$ ipython --no-banner

In [1]: import numpy as np

In [2]: np.set_printoptions(suppress=True, linewidth=140)

In [3]: J = np.load("m.npy")

In [4]: print(J)
[[ 2.21  0.68  4.62  0.61]
 [-2.9   0.24 -0.67  0.23]
 [-2.17  0.26  1.82  0.38]
 [ 0.8   0.64 -1.39  0.2 ]
 [-1.99 -0.14  0.62  0.29]
 [ 1.07  0.33  1.08 -0.25]
 [-4.19  0.11 -1.71  0.02]
 [-0.8   0.1   4.53  0.94]
 [ 0.48 -0.13  0.57 -0.25]
 [ 3.02  0.03 -1.02 -0.54]
 [-1.64 -0.19  1.95 -0.79]
 [-1.28 -0.92 -1.55 -1.25]
 [-0.53 -0.1  -1.66 -0.61]
 [-0.01  0.02  5.55  1.1 ]]

In [5]: gram = np.cov(J, rowvar=False)

In [6]: np.argwhere(np.triu(np.abs(np.corrcoef(J.T)) > 0.8, 1))
Out[6]: array([], shape=(0, 2), dtype=int64)

In [7]: np.round(np.corrcoef(J.T), 2)
Out[7]: 
array([[ 1.  ,  0.29,  0.23, -0.01],
       [ 0.29,  1.  ,  0.27,  0.61],
       [ 0.23,  0.27,  1.  ,  0.69],
       [-0.01,  0.61,  0.69,  1.  ]])

In [8]: np.round(np.polyfit(J[:, 2], J[:, 0], 1), 2)
Out[8]: array([ 0.18, -0.73])

In [9]: gram.shape
Out[9]: (4, 4)

In [10]: gram.round(2)
Out[10]: 
array([[ 3.95,  0.23,  1.12, -0.01],
       [ 0.23,  0.15,  0.27,  0.16],
       [ 1.12,  0.27,  6.27,  1.16],
       [-0.01,  0.16,  1.16,  0.44]])

In [11]: proj = J @ np.linalg.solve(J.T @ J, J.T)

In [12]: np.round(proj @ J[:, 2], 2)
Out[12]: array([ 4.62, -0.67,  1.82, -1.39,  0.62,  1.08, -1.71,  4.53,  0.57, -1.02,  1.95, -1.55, -1.66,  5.55])

In [13]: round(np.trace(proj), 2)
Out[13]: np.float64(4.0)

In [14]: np.round(np.diag(proj), 2)
Out[14]: array([0.46, 0.23, 0.19, 0.29, 0.1 , 0.23, 0.4 , 0.27, 0.04, 0.22, 0.58, 0.48, 0.09, 0.42])

In [15]: z = J[:, 0] > np.median(J[:, 0])

In [16]: f = J[z].mean(axis=0) - J[~z].mean(axis=0)

In [17]: print(((J - J.mean(axis=0)) @ f > 0).astype(int))
[1 0 0 1 0 1 0 1 1 1 0 0 0 1]

In [18]: np.argsort(-np.abs(f).round(6), kind="stable")
Out[18]: array([0, 2, 1, 3])

In [19]: round(float((((J - J.mean(axis=0)) @ f > 0) == z).mean()), 2)
Out[19]: 0.86

In [20]: f.round(2)
Out[20]: array([3.14, 0.29, 0.39, 0.06])

In [21]: W1 = np.array([[-1, 1, 1], [2, 0, -1], [0, 0, 0], [1, -2, -1]])

In [22]: coef = np.array([-1, 0, 2])

In [23]: act = np.maximum(J @ W1 + coef, 0)

In [24]: np.round((act > 0).mean(axis=0), 2)
Out[24]: array([0.43, 0.5 , 0.71])

In [25]: np.linalg.matrix_rank(act)
Out[25]: np.int64(3)

In [26]: basis = np.array([[-7, 6], [9, -8], [-6, 4]])

In [27]: (act @ basis).round(6).argmax(axis=1)
Out[27]: array([1, 1, 1, 1, 1, 1, 1, 1, 1, 0, 1, 1, 1, 1])

In [28]: W1 @ basis
Out[28]: 
array([[ 10, -10],
       [ -8,   8],
       [  0,   0],
       [-19,  18]])

In [29]: basis = J[[11, 12]].astype(float)

In [30]: for _ in range(5):
    ...:     z = np.linalg.norm(J[:, None] - basis, axis=-1).argmin(axis=1)
    ...:     basis = np.array([J[z == j].mean(axis=0) for j in range(2)])
    ...: 

In [31]: z
Out[31]: array([1, 0, 1, 0, 0, 1, 0, 1, 1, 1, 1, 0, 0, 1])

In [32]: np.round(basis[1] - basis[0], 2)
Out[32]: array([1.95, 0.17, 3.45, 0.34])

In [33]: np.abs(basis[1] - basis[0]).argmax()
Out[33]: np.int64(2)

In [34]: basis.round(2)
Out[34]: 
array([[-1.68, -0.03, -1.06, -0.19],
       [ 0.27,  0.14,  2.39,  0.15]])

In [35]: rng = np.random.default_rng(8743)

In [36]: mat = np.eye(3, dtype=int)[rng.permutation(3)]

In [37]: mat
Out[37]: 
array([[0, 1, 0],
       [0, 0, 1],
       [1, 0, 0]])

In [38]: B = mat / np.linalg.norm(mat, axis=1, keepdims=True)

In [39]: gram = B @ B.T

In [40]: print(gram)
[[1. 0. 0.]
 [0. 1. 0.]
 [0. 0. 1.]]

In [41]: (np.abs(gram) > 0.9).astype(int)
Out[41]: 
array([[1, 0, 0],
       [0, 1, 0],
       [0, 0, 1]])

In [42]: np.round(np.linalg.norm(B, axis=1), 2)
Out[42]: array([1., 1., 1.])

In [43]: np.degrees(np.arccos(np.clip(gram[1, 0], -1, 1)))
Out[43]: np.float64(90.0)

In [44]: np.round(np.linalg.norm(mat, axis=0), 2)
Out[44]: array([1., 1., 1.])

In [45]: print(mat.T @ mat)
[[1 0 0]
 [0 1 0]
 [0 0 1]]

In [46]: np.round(np.linalg.pinv(mat), 2)
Out[46]: 
array([[0., 0., 1.],
       [1., 0., 0.],
       [0., 1., 0.]])

In [47]: z = rng.permutation(3)

In [48]: z
Out[48]: array([0, 1, 2])

In [49]: B = mat[z][:, z]

In [50]: print(B)
[[0 1 0]
 [0 0 1]
 [1 0 0]]

In [51]: round(float(np.linalg.det(B)), 2), np.round(np.linalg.det(mat[z]), 2)
Out[51]: (1.0, np.float64(1.0))
